In [1]: import numpy as np

In [2]: np.set_printoptions(precision=1, suppress=True, linewidth=100, legacy="1.25")

In [3]: F = np.load("m.npy")

In [4]: F
Out[4]: 
array([[ 0,  0,  0],
       [ 1, -3,  0],
       [ 3, -5, -3]])

In [5]: Uu, sigma, vt = np.linalg.svd(F)

In [6]: vecs = vt[:(sigma > 1e-8).sum()]

In [7]: rng = np.random.default_rng(94)

In [8]: x = F[1] + 4 * F[0] + rng.integers(2) * np.eye(3)[2]

In [9]: x
Out[9]: array([ 1., -3.,  0.])

In [10]: np.linalg.matrix_rank(np.vstack([F, x]))
Out[10]: 2

In [11]: vecs.T @ vecs
Out[11]: 
array([[ 0.2, -0.3, -0.3],
       [-0.3,  0.9, -0.1],
       [-0.3, -0.1,  0.8]])

In [12]: np.linalg.matrix_rank(F, rtol=0.1)
Out[12]: 2

In [13]: rank = np.linalg.matrix_rank(F)

In [14]: rank
Out[14]: 2

In [15]: N = np.linalg.svd(F)[2][rank:].T

In [16]: N.shape
Out[16]: (3, 1)

In [17]: np.allclose(F @ N, 0)
Out[17]: True

In [18]: data = np.load("case10.npy")

In [19]: data
Out[19]: 
array([[ -8.,   4.,  -8., -10.],
       [ 14.,  -6.,  12.,  14.],
       [ 20., -16.,  22.,  20.],
       [  0.,   8.,  -4.,   2.]])

In [20]: [int(np.linalg.matrix_rank(np.linalg.matrix_power(F, p))) for p in range(1, 4)]
Out[20]: [2, 2, 2]

In [21]: np.linalg.matrix_rank(F - F[0, 0] * np.eye(3))
Out[21]: 2

In [22]: X = np.array([[0.1, 0.4, 0.0, -1.8],
    ...:     [-0.7, -1.5, -0.1, -1.8],
    ...:     [-0.1, 0.4, 0.9, -1.8]])

In [23]: def softmax(z):
    ...:     e = np.exp(z - z.max(axis=-1, keepdims=True))
    ...:     return e / e.sum(axis=-1, keepdims=True)
    ...: 

In [24]: np.round(softmax(X[0]), 1) + 0
Out[24]: array([0.3, 0.4, 0.3, 0. ])

In [25]: np.round(softmax(X[0] + -3), 1) + 0
Out[25]: array([0.3, 0.4, 0.3, 0. ])

In [26]: softmax(X).sum(axis=1)
Out[26]: array([1., 1., 1.])

In [27]: np.round(softmax(10 * X[0]), 1) + 0
Out[27]: array([0. , 0.9, 0. , 0. ])

In [28]: att = X @ X.T / np.sqrt(4)

In [29]: softmax(att)[0] @ X
Out[29]: array([-0.2, -0.1,  0.3, -1.8])

In [30]: softmax(att).round(6).argmax(axis=1)
Out[30]: array([0, 1, 2])

In [31]: softmax(att + np.triu(np.full(att.shape, -np.inf), 1))
Out[31]: 
array([[1. , 0. , 0. ],
       [0.2, 0.8, 0. ],
       [0.3, 0.2, 0.5]])

In [32]: t3 = np.stack([X, 3 * X, X[::-1]])

In [33]: t3.shape
Out[33]: (3, 3, 4)

In [34]: (t3 @ X.T).shape
Out[34]: (3, 3, 3)

In [35]: t3.sum(axis=0)
Out[35]: 
array([[ 0.3,  2. ,  0.9, -9. ],
       [-3.5, -7.5, -0.5, -9. ],
       [-0.3,  2. ,  3.6, -9. ]])

In [36]: A2 = X / np.linalg.norm(X, axis=1, keepdims=True)

In [37]: C2 = A2 @ A2.T

In [38]: C2
Out[38]: 
array([[1. , 0.6, 0.9],
       [0.6, 1. , 0.5],
       [0.9, 0.5, 1. ]])

In [39]: C2[2]
Out[39]: array([0.9, 0.5, 1. ])

In [40]: round(float(np.degrees(np.arccos(np.clip(C2[2, 1], -1, 1)))), 1)
Out[40]: 58.6

In [41]: np.argwhere(np.triu(np.abs(C2) > 0.95, 1))
Out[41]: array([], shape=(0, 2), dtype=int64)

In [42]: A2 = np.array([[2, 0, -1], [-2, 1, 0]])

In [43]: Z = np.kron(A2, X)

In [44]: np.linalg.matrix_rank(Z)
Out[44]: 6

In [45]: Z
Out[45]: 
array([[ 0.2,  0.8,  0. , -3.6,  0. ,  0. ,  0. , -0. , -0.1, -0.4, -0. ,  1.8],
       [-1.4, -3. , -0.2, -3.6, -0. , -0. , -0. , -0. ,  0.7,  1.5,  0.1,  1.8],
       [-0.2,  0.8,  1.8, -3.6, -0. ,  0. ,  0. , -0. ,  0.1, -0.4, -0.9,  1.8],
       [-0.2, -0.8, -0. ,  3.6,  0.1,  0.4,  0. , -1.8,  0. ,  0. ,  0. , -0. ],
       [ 1.4,  3. ,  0.2,  3.6, -0.7, -1.5, -0.1, -1.8, -0. , -0. , -0. , -0. ],
       [ 0.2, -0.8, -1.8,  3.6, -0.1,  0.4,  0.9, -1.8, -0. ,  0. ,  0. , -0. ]])

In [46]: np.round(np.linalg.norm(Z, 2), 1), round(float(np.linalg.norm(A2, 2) * np.linalg.norm(X, 2)), 1)
Out[46]: (9.6, 9.6)

In [47]: Z.shape
Out[47]: (6, 12)

In [48]: np.abs(Z).max()
Out[48]: 3.6

In [49]: np.unravel_index(np.abs(Z).argmax(), Z.shape)
Out[49]: (0, 3)

In [50]: Z.shape
Out[50]: (6, 12)

In [51]: np.round(Z.mean(axis=0), 1) + 0
Out[51]: array([ 0. ,  0. ,  0. ,  0. , -0.1, -0.1,  0.1, -0.9,  0.1,  0.1, -0.1,  0.9])

In [52]: round(np.linalg.norm(Z), 1)
Out[52]: 11.7

In [53]: np.linalg.svd(Z, compute_uv=False)
Out[53]: array([9.6, 5.1, 3.2, 1.9, 1.7, 0.6])

In [54]: np.linalg.matrix_rank(Z)
Out[54]: 6

In [55]: np.count_nonzero(Z)
Out[55]: 44

In [56]: np.round(Z.sum(axis=0), 1) + 0
Out[56]: array([ 0. ,  0. ,  0. ,  0. , -0.7, -0.7,  0.8, -5.4,  0.7,  0.7, -0.8,  5.4])

In [57]: A2 = np.array([[0, 0], [-5, -5]])

In [58]: K = np.block([[np.zeros((2, 2)), A2], [A2.T, np.zeros((2, 2))]])

In [59]: K
Out[59]: 
array([[ 0.,  0.,  0.,  0.],
       [ 0.,  0., -5., -5.],
       [ 0., -5.,  0.,  0.],
       [ 0., -5.,  0.,  0.]])

In [60]: rank = np.linalg.matrix_rank(K)

In [61]: rank
Out[61]: 2

In [62]: N = np.linalg.svd(K)[2][rank:].T

In [63]: np.round(K @ N, 1) + 0
Out[63]: 
array([[0., 0.],
       [0., 0.],
       [0., 0.],
       [0., 0.]])

In [64]: [int(np.linalg.matrix_rank(np.delete(K, i, axis=0))) for i in range(4)]
Out[64]: [2, 1, 2, 2]

In [65]: [int(np.linalg.matrix_rank(K[:, :j + 1])) for j in range(4)]
Out[65]: [0, 1, 2, 2]

In [66]: np.allclose(K @ N, 0)
Out[66]: True

In [67]: np.round(K @ np.linalg.pinv(K) @ K, 1) + 0
Out[67]: 
array([[ 0.,  0.,  0.,  0.],
       [ 0.,  0., -5., -5.],
       [ 0., -5.,  0.,  0.],
       [ 0., -5.,  0.,  0.]])

In [68]: np.abs(np.diag(np.linalg.qr(K)[1])) > 1e-9
Out[68]: array([False,  True,  True, False])

In [69]: np.unique(K.round(6), axis=0).shape
Out[69]: (3, 4)

In [70]: np.argsort(-np.linalg.norm(K, axis=0).round(6), kind="stable")[:3]
Out[70]: array([1, 2, 3])

In [71]: np.linalg.matrix_rank(K, rtol=0.1)
Out[71]: 2

In [72]: (K != 0).astype(int)
Out[72]: 
array([[0, 0, 0, 0],
       [0, 0, 1, 1],
       [0, 1, 0, 0],
       [0, 1, 0, 0]])

In [73]: np.round(np.linalg.det(K), 1)
Out[73]: 0.0

In [74]: feats = np.load("x.npy")

In [75]: feats
Out[75]: 
array([[0, 0, 0, 2],
       [0, 2, 0, 0],
       [0, 0, 0, 0],
       [2, 0, 0, 0]])

In [76]: # symmetric, so the eigenvalues are real

In [77]: w1 = np.array([[0, 0], [1, 1], [1, 2], [2, 1]])

In [78]: coef = np.array([0, -4])

In [79]: H = np.maximum(feats @ w1 + coef, 0)

In [80]: (H > 0).astype(int)
Out[80]: 
array([[1, 0],
       [1, 0],
       [0, 0],
       [0, 0]])

In [81]: Z = np.array([[2, 2, 1], [0, 1, 3]])

In [82]: H @ Z
Out[82]: 
array([[8, 8, 4],
       [4, 4, 2],
       [0, 0, 0],
       [0, 0, 0]])
